$ python3 -q
>>> import numpy as np
>>> np.set_printoptions(precision=2, suppress=True, linewidth=100, sign=" ")
>>> tidy = lambda a: np.round(a, 2) + 0
>>> m1 = np.load("arr.npy")
>>> m1
array([[-1.,  1.,  1.,  1.,  1.,  1.,  1.,  1.,  1.],
       [ 1., -1.,  1.,  1.,  1.,  1.,  1.,  1.,  1.],
       [ 1.,  1., -1.,  1.,  1.,  1.,  1.,  1.,  1.],
       [ 1.,  1.,  1., -1.,  1.,  1.,  1.,  1.,  1.],
       [ 1.,  1.,  1.,  1., -1.,  1.,  1.,  1.,  1.],
       [ 1.,  1.,  1.,  1.,  1., -1.,  1.,  1.,  1.],
       [ 1.,  1.,  1.,  1.,  1.,  1., -1.,  1.,  1.],
       [ 1.,  1.,  1.,  1.,  1.,  1.,  1., -1.,  1.],
       [ 1.,  1.,  1.,  1.,  1.,  1.,  1.,  1., -1.]])
>>> ev, vecs = np.linalg.eigh(m1)
>>> x = np.array([0, 2, 2, -2, 0, -2, 2, -1, -1])
>>> tidy(vecs * np.maximum(ev, 0) @ vecs.T)
array([[ 0.78,  0.78,  0.78,  0.78,  0.78,  0.78,  0.78,  0.78,  0.78],
       [ 0.78,  0.78,  0.78,  0.78,  0.78,  0.78,  0.78,  0.78,  0.78],
       [ 0.78,  0.78,  0.78,  0.78,  0.78,  0.78,  0.78,  0.78,  0.78],
       [ 0.78,  0.78,  0.78,  0.78,  0.78,  0.78,  0.78,  0.78,  0.78],
       [ 0.78,  0.78,  0.78,  0.78,  0.78,  0.78,  0.78,  0.78,  0.78],
       [ 0.78,  0.78,  0.78,  0.78,  0.78,  0.78,  0.78,  0.78,  0.78],
       [ 0.78,  0.78,  0.78,  0.78,  0.78,  0.78,  0.78,  0.78,  0.78],
       [ 0.78,  0.78,  0.78,  0.78,  0.78,  0.78,  0.78,  0.78,  0.78],
       [ 0.78,  0.78,  0.78,  0.78,  0.78,  0.78,  0.78,  0.78,  0.78]])
>>> (np.sign(vecs[:, -1].round(6)) == np.sign(vecs[0, -1].round(6))).astype(int)
array([ 1,  1,  1,  1,  1,  1,  1,  1,  1])
>>> tidy(vecs * np.abs(ev) @ vecs.T)
array([[ 2.56,  0.56,  0.56,  0.56,  0.56,  0.56,  0.56,  0.56,  0.56],
       [ 0.56,  2.56,  0.56,  0.56,  0.56,  0.56,  0.56,  0.56,  0.56],
       [ 0.56,  0.56,  2.56,  0.56,  0.56,  0.56,  0.56,  0.56,  0.56],
       [ 0.56,  0.56,  0.56,  2.56,  0.56,  0.56,  0.56,  0.56,  0.56],
       [ 0.56,  0.56,  0.56,  0.56,  2.56,  0.56,  0.56,  0.56,  0.56],
       [ 0.56,  0.56,  0.56,  0.56,  0.56,  2.56,  0.56,  0.56,  0.56],
       [ 0.56,  0.56,  0.56,  0.56,  0.56,  0.56,  2.56,  0.56,  0.56],
       [ 0.56,  0.56,  0.56,  0.56,  0.56,  0.56,  0.56,  2.56,  0.56],
       [ 0.56,  0.56,  0.56,  0.56,  0.56,  0.56,  0.56,  0.56,  2.56]])
>>> np.abs(m1).sum(axis=1).max(), np.abs(ev).max()
(np.float64(9.0), np.float64(7.0))
